>>> import numpy as np
>>> np.set_printoptions(suppress=True, linewidth=100)
>>> A = np.loadtxt("block19.csv", delimiter=",")
>>> A
array([[-2.,  0.,  0.,  0.],
       [-3.,  3.,  0.,  0.],
       [-5.,  9.,  6.,  0.],
       [ 4.,  2.,  7., -6.]])
>>> O = A.astype(float).copy()
>>> for j in range(4):
...     O[:, j] -= O[:, :j] @ (O[:, :j].T @ O[:, j])
...     O[:, j] /= np.linalg.norm(O[:, j])
... 
>>> np.round(O.T @ O, 1) + 0
array([[1., 0., 0., 0.],
       [0., 1., 0., 0.],
       [0., 0., 1., 0.],
       [0., 0., 0., 1.]])
>>> O.round(1) + 0
array([[-0.3, -0.2,  0.9, -0.2],
       [-0.4,  0.1, -0.3, -0.9],
       [-0.7,  0.6,  0. ,  0.4],
       [ 0.5,  0.7,  0.3, -0.3]])
>>> np.round(O.T @ A, 1) + 0
array([[ 7.3, -6.3, -0.3, -3.3],
       [ 0. ,  7.4,  9. , -4.4],
       [ 0. ,  0. ,  2.2, -1.7],
       [ 0. ,  0. ,  0. ,  1.8]])
>>> np.round(O @ O, 1)
array([[-0.6,  0.5, -0.2,  0.6],
       [-0.2, -0.7, -0.6,  0.2],
       [ 0.1,  0.5, -0.7, -0.5],
       [-0.8, -0.1,  0.2, -0.5]])
>>> np.round(np.sort(np.abs(np.linalg.eigvals(O))), 1)
array([1., 1., 1., 1.])
>>> round(np.linalg.det(O), 1)
np.float64(1.0)
>>> np.allclose(O, O.T)
False
>>> np.allclose(O @ O.T, O.T @ O)
True
>>> np.round((O + O.T) / 2, 1) + 0
array([[-0.3, -0.3,  0.1,  0.2],
       [-0.3,  0.1,  0.2, -0.1],
       [ 0.1,  0.2,  0. ,  0.3],
       [ 0.2, -0.1,  0.3, -0.3]])
>>> K = np.load("a.npy")
>>> K
array([[  0.3, -13. ,   0.6,  -0.6],
       [ -0.4,  10. ,   0.4,  -0.2],
       [  0.5, -12. ,  -0.9,   0.8],
       [ -0.9,   7. ,   0.2,  -0.1]])
>>> np.round(np.linalg.eigvals(K), 1)
array([10. +0.j , -1.2+0.j ,  0.2+0.3j,  0.2-0.3j])
>>> np.round(np.poly(K), 1)
array([ 1. , -9.3, -7.2,  4.4, -1.7])
>>> round(np.einsum("ij,ji->", K, K), 1)
np.float64(100.9)
>>> round(np.linalg.eigvals(K).sum().real, 1)
np.float64(9.3)
>>> round(np.linalg.norm(K, 2), 1)
np.float64(21.5)
>>> np.round(np.linalg.norm(K[1] - K[2]), 1)
np.float64(22.1)
>>> np.round(np.linalg.norm(K, axis=0), 1)
array([ 1.1, 21.5,  1.2,  1. ])
>>> round(float(np.linalg.norm(K) ** 2 / np.linalg.norm(K, 2) ** 2), 1)
1.0
>>> rng = np.random.default_rng(8)
>>> idx = rng.permutation(4)
>>> M2 = K[:, idx] * rng.choice([-1, 1], 4)
>>> M2
array([[ -0.6,  13. ,  -0.6,   0.3],
       [ -0.2, -10. ,  -0.4,  -0.4],
       [  0.8,  12. ,   0.9,   0.5],
       [ -0.1,  -7. ,  -0.2,  -0.9]])
>>> left, _, VT = np.linalg.svd(K.T @ M2)
>>> idx
array([3, 1, 2, 0])
>>> M = np.load("x.npy")
>>> M
array([[-3, -5, -4,  1],
       [-5,  3,  1,  3],
       [ 1, -4,  0, -2]])
>>> ang = np.radians(15)
>>> r_ = np.eye(4)
>>> r_[0, 0] = r_[2, 2] = np.cos(ang)
>>> r_[0, 2], r_[2, 0] = -np.sin(ang), np.sin(ang)
>>> r_.round(1)
array([[ 1. ,  0. , -0.3,  0. ],
       [ 0. ,  1. ,  0. ,  0. ],
       [ 0.3,  0. ,  1. ,  0. ],
       [ 0. ,  0. ,  0. ,  1. ]])
>>> M2 = M @ r_.T
>>> np.allclose(np.linalg.norm(M, axis=1), np.linalg.norm(M2, axis=1))
True
>>> np.allclose(M @ M.T, M2 @ M2.T)
True
>>> np.round(np.linalg.svd(M, compute_uv=False), 1), np.round(np.linalg.svd(M2, compute_uv=False), 1)
(array([8.1, 6.9, 1.9]), array([8.1, 6.9, 1.9]))
>>> left, s, VT = np.linalg.svd(K)
>>> np.argmax(s[:-1] / (s[1:] + 1e-6)) + 1
np.int64(1)
>>> s.round(1)
array([21.5,  1.5,  0.6,  0.1])
>>> M2 = left[:, :1] @ np.diag(s[:1]) @ VT[:1]
>>> np.linalg.matrix_rank(M2)
np.int64(1)
>>> np.linalg.matrix_rank(K, rtol=0.05)
np.int64(2)
>>> M2 = np.array([[0, 1, 0], [3, 1, 2], [1, 0, 1], [1, 3, 1]])
>>> np.linalg.matrix_rank(np.vstack([M, M2.T]))
np.int64(4)
>>> M @ M2
array([[-18,  -5, -13],
       [ 13,   7,  10],
       [-14,  -9, -10]])
>>> M2.T @ M.T
array([[-18,  13, -14],
       [ -5,   7,  -9],
       [-13,  10, -10]])
>>> np.einsum("ik,kj->ij", M, M2)
array([[-18,  -5, -13],
       [ 13,   7,  10],
       [-14,  -9, -10]])
>>> np.einsum("ij->j", M)
array([-7, -6, -3,  2])
>>> X = np.vander(np.arange(3) - 2, 4, increasing=True)
>>> X
array([[ 1, -2,  4, -8],
       [ 1, -1,  1, -1],
       [ 1,  0,  0,  0]])
>>> np.diff(X, axis=0)
array([[ 0,  1, -3,  7],
       [ 0,  1, -1,  1]])
>>> np.abs(X).max()
np.int64(8)
>>> X.sum(axis=0)
array([ 3, -3,  5, -9])
>>> np.linalg.matrix_rank(X)
np.int64(3)
>>> X.sum(axis=1)
array([-5,  0,  1])
>>> round(np.linalg.norm(X, 2), 1)
np.float64(9.4)
>>> round(np.linalg.norm(X, 1), 1), round(float(np.linalg.norm(X, np.inf)), 1)
(np.float64(9.0), 15.0)
>>> np.round(np.linalg.norm(X, axis=0), 1)
array([1.7, 2.2, 4.1, 8.1])
>>> round(np.linalg.norm(X) ** 2 / np.linalg.norm(X, 2) ** 2, 1)
np.float64(1.0)
>>> M2 = X[0, 0] * X[1:] - np.outer(X[1:, 0], X[0])
>>> M2
array([[ 0,  1, -3,  7],
       [ 0,  2, -4,  8]])
>>> np.flatnonzero(~M2.round(6).any(axis=1))
array([], dtype=int64)
>>> X[:, 0] / X[0, 0]
array([1., 1., 1.])
>>> np.linalg.matrix_rank(M2), np.linalg.matrix_rank(X)
(np.int64(2), np.int64(3))
>>> mat = np.array([[-0.7, 0.7, -1.2, 1.1],
...     [-0.8, 0.6, -0.3, -1.0],
...     [-0.4, 0.8, 1.8, 1.6]])
>>> mat[1] = mat[2] + 0.1 * rng.normal(size=4)
>>> mat.round(1)
array([[-0.7,  0.7, -1.2,  1.1],
       [-0.6,  0.8,  1.7,  1.7],
       [-0.4,  0.8,  1.8,  1.6]])
>>> M2 = np.array([[-2, 1], [0, 2], [-2, -1], [-1, 1]])
>>> np.round(M2.T @ mat.T, 1)
array([[ 2.7, -3.8, -4.4],
       [ 3. ,  0.9,  1. ]])
>>> np.linalg.matrix_rank(np.vstack([mat, M2.T]))
np.int64(4)
>>> np.linalg.matrix_rank(mat @ M2)
np.int64(2)
>>> np.round(np.einsum("ik,kj->ji", mat, M2), 1)
array([[ 2.7, -3.8, -4.4],
       [ 3. ,  0.9,  1. ]])
